$ ipython --no-banner

In [1]: import numpy as np

In [2]: from numpy import linalg as LA

In [3]: np.set_printoptions(precision=1, suppress=True, linewidth=200)

In [4]: F = np.load("test4.npy")

In [5]: F
Out[5]: 
array([[ 1.1,  0.1,  0.7],
       [ 0. ,  0. ,  0.4],
       [ 0.6, -1.1,  0.5]])

In [6]: r0 = np.array([-1, 1, -2])

In [7]: np.polyval(r0, F[1])
Out[7]: array([-2. , -2. , -1.8])

In [8]: np.correlate(F[1], F[2], "full")
Out[8]: array([ 0. ,  0. ,  0.2, -0.4,  0.2])

In [9]: np.cross(F[1, :3], F[2, :3])
Out[9]: array([ 0.4,  0.2, -0. ])

In [10]: data = np.loadtxt("data.csv", delimiter=",")

In [11]: data
Out[11]: 
array([[4., 5., 2.],
       [5., 6., 6.],
       [2., 6., 2.]])

In [12]: x0 = np.array([-7, 5, 1])

In [13]: target = data @ x0

In [14]: target
Out[14]: array([-1.,  1., 18.])

In [15]: LA.solve(data, 3 * target)
Out[15]: array([-21.,  15.,   3.])

In [16]: np.round(LA.solve(data.T, data[1]), 1) + 0
Out[16]: array([0., 1., 0.])

In [17]: LA.solve(data, target)
Out[17]: array([-7.,  5.,  1.])

In [18]: evals, V = LA.eigh(data)

In [19]: np.abs(V[:, -1]).round(6).argmax()
Out[19]: np.int64(1)

In [20]: V @ np.diag(evals) @ V.T
Out[20]: 
array([[4., 5., 2.],
       [5., 6., 6.],
       [2., 6., 2.]])

In [21]: evals
Out[21]: array([-2.7,  1.4, 13.3])

In [22]: round(evals.sum(), 1), np.trace(data)
Out[22]: (np.float64(12.0), np.float64(12.0))

In [23]: P = np.triu(np.array([[2, 2, 3], [-1, -3, -1], [1, -1, 1]]), 1) + np.eye(3)

In [24]: B = P @ data @ LA.inv(P)

In [25]: B
Out[25]: 
array([[ 20.,  -5., -45.],
       [  3.,  -6., -11.],
       [  2.,   2.,  -2.]])

In [26]: P @ data - data @ P
Out[26]: 
array([[ 16.,  22.,  11.],
       [ -2., -16., -11.],
       [  0.,  -4.,   0.]])

In [27]: np.poly(B)
Out[27]: array([  1., -12., -21.,  50.])

In [28]: rng = np.random.default_rng(308788)

In [29]: B = data + rng.integers(-2, 3, (3, 1)) @ rng.integers(-2, 3, (1, 3))

In [30]: B
Out[30]: 
array([[4., 9., 0.],
       [5., 2., 8.],
       [2., 2., 4.]])

In [31]: B - data
Out[31]: 
array([[ 0.,  4., -2.],
       [ 0., -4.,  2.],
       [ 0., -4.,  2.]])

In [32]: LA.matrix_rank(B - data, tol=1e-8)
Out[32]: np.int64(1)

In [33]: evals, V = LA.eig(data)

In [34]: np.sort(LA.eigvals(data.T))
Out[34]: array([-2.7,  1.4, 13.3])

In [35]: E = np.array([[3, -1, 3, 0, 1], [-2, 3, 2, 2, -3]])

In [36]: E
Out[36]: 
array([[ 3, -1,  3,  0,  1],
       [-2,  3,  2,  2, -3]])

In [37]: B = np.array([[3, 1], [3, 1]])

In [38]: basis = np.kron(B, E)

In [39]: LA.matrix_rank(basis)
Out[39]: np.int64(2)

In [40]: basis
Out[40]: 
array([[ 9, -3,  9,  0,  3,  3, -1,  3,  0,  1],
       [-6,  9,  6,  6, -9, -2,  3,  2,  2, -3],
       [ 9, -3,  9,  0,  3,  3, -1,  3,  0,  1],
       [-6,  9,  6,  6, -9, -2,  3,  2,  2, -3]])

In [41]: round(float(LA.norm(basis, 2)), 1), round(float(LA.norm(B, 2) * LA.norm(E, 2)), 1)
Out[41]: (25.6, 25.6)

In [42]: basis.shape
Out[42]: (4, 10)

In [43]: np.unravel_index(np.abs(E).argmax(), E.shape)
Out[43]: (np.int64(0), np.int64(0))

In [44]: np.diff(E, axis=0)
Out[44]: array([[-5,  4, -1,  2, -4]])

In [45]: np.round(LA.norm(E), 1)
Out[45]: np.float64(7.1)

In [46]: E.shape
Out[46]: (2, 5)

In [47]: E.sum(axis=0)
Out[47]: array([ 1,  2,  5,  2, -2])

In [48]: LA.matrix_rank(E)
Out[48]: np.int64(2)

In [49]: B = E + rng.integers(-2, 3, (2, 1)) @ rng.integers(-2, 3, (1, 5))

In [50]: B
Out[50]: 
array([[ 4, -2,  4,  2,  2],
       [-3,  4,  1,  0, -4]])

In [51]: np.round(LA.svd(B - E, compute_uv=False), 1) + 0
Out[51]: array([4., 0.])

In [52]: LA.matrix_rank(B - E, tol=1e-8)
Out[52]: np.int64(1)

In [53]: np.abs(B - E).sum(axis=1)
Out[53]: array([6, 6])

In [54]: m1 = np.load("run15.npy")

In [55]: m1
Out[55]: 
array([[ 5.,  1.,  0.,  3., -3.],
       [ 0.,  2.,  3.,  3.,  1.],
       [ 0.,  2., -5., -7.,  7.],
       [ 0., -9.,  2., -1., -7.],
       [ 0.,  9.,  6.,  0., -5.]])

In [56]: B = np.array([[0, 9], [8, 8], [8, 3], [8, 5], [0, 3]])

In [57]: m1 @ B
Out[57]: 
array([[ 32.,  59.],
       [ 64.,  43.],
       [-80., -13.],
       [-64., -92.],
       [120.,  75.]])

In [58]: np.vstack([m1, B.T]).shape
Out[58]: (7, 5)

In [59]: LA.matrix_rank(np.vstack([m1, B.T]))
Out[59]: np.int64(5)

In [60]: np.einsum("ij,ij->i", m1, m1)
Out[60]: array([ 44.,  23., 127., 135., 142.])

In [61]: np.einsum("ik,kj->ji", m1, B)
Out[61]: 
array([[ 32.,  64., -80., -64., 120.],
       [ 59.,  43., -13., -92.,  75.]])

In [62]: B = np.array([[-1, 2], [1, 0], [0, -1]])

In [63]: basis = np.array([[3, 2, 1, 0, 3], [0, -3, 2, 0, 1]])

In [64]: mat = B @ basis + 0.1 * rng.normal(size=(3, 5))

In [65]: mat.round(1) + 0
Out[65]: 
array([[-3.1, -7.9,  3.1,  0. , -0.9],
       [ 2.9,  2. ,  1. ,  0. ,  2.9],
       [ 0.1,  3.1, -2.1,  0. , -1.1]])

In [66]: round(float(LA.norm(mat, 2) / LA.norm(mat)), 1)
Out[66]: 0.9

In [67]: np.argsort(-LA.norm(mat, axis=0).round(6), kind="stable")[:3]
Out[67]: array([1, 0, 2])

In [68]: r0 = np.array([0, -1, 1, 0]) + 0.5

In [69]: A = np.eye(4) - 2 * np.outer(r0, r0) / (r0 @ r0)

In [70]: A
Out[70]: 
array([[ 0.8,  0.2, -0.5, -0.2],
       [ 0.2,  0.8,  0.5,  0.2],
       [-0.5,  0.5, -0.5, -0.5],
       [-0.2,  0.2, -0.5,  0.8]])

In [71]: U, sig, VT = LA.svd(mat)

In [72]: np.argmax(sig[:-1] / (sig[1:] + 1e-6)) + 1
Out[72]: np.int64(2)

In [73]: B = U[:, :2] @ np.diag(sig[:2]) @ VT[:2]

In [74]: B.round(1) + 0
Out[74]: 
array([[-3.1, -7.9,  3.1,  0. , -0.8],
       [ 2.9,  2. ,  1. ,  0. ,  2.9],
       [ 0.1,  3.1, -2.1,  0. , -1.1]])

In [75]: [round(float(LA.det(A[:i, :i])), 2) + 0 for i in range(1, 5)]
Out[75]: [0.83, 0.67, -0.83, -1.0]

In [76]: np.all(LA.eigvalsh(A) > 0)
Out[76]: np.False_

In [77]: X = np.load("arr.npy")

In [78]: X
Out[78]: 
array([[0, 0, 0],
       [0, 0, 1],
       [0, 1, 0]])

In [79]: U, sig, VT = LA.svd(X)

In [80]: sig
Out[80]: array([1., 1., 0.])

In [81]: np.argmax(sig[:-1] / (sig[1:] + 1e-6)) + 1
Out[81]: np.int64(2)

In [82]: B = U[:, :2] @ np.diag(sig[:2]) @ VT[:2]

In [83]: round(LA.norm(X - B, 2), 1), sig[2]
Out[83]: (np.float64(0.0), np.float64(0.0))

In [84]: B
Out[84]: 
array([[0., 0., 0.],
       [0., 0., 1.],
       [0., 1., 0.]])

In [85]: np.abs(X - B).max()
Out[85]: np.float64(0.0)

In [86]: evals, V = LA.eigh(X)

In [87]: x0 = np.array([0, 3, 3])

In [88]: (np.sign(V[:, -1].round(6)) == np.sign(V[0, -1].round(6))).astype(int)
Out[88]: array([1, 0, 0])

In [89]: x0 @ X @ x0 / (x0 @ x0), evals[0], evals[-1]
Out[89]: (np.float64(1.0), np.float64(-1.0), np.float64(1.0))

In [90]: np.abs(X).sum(axis=1).max(), np.abs(evals).max()
Out[90]: (np.int64(1), np.float64(1.0))
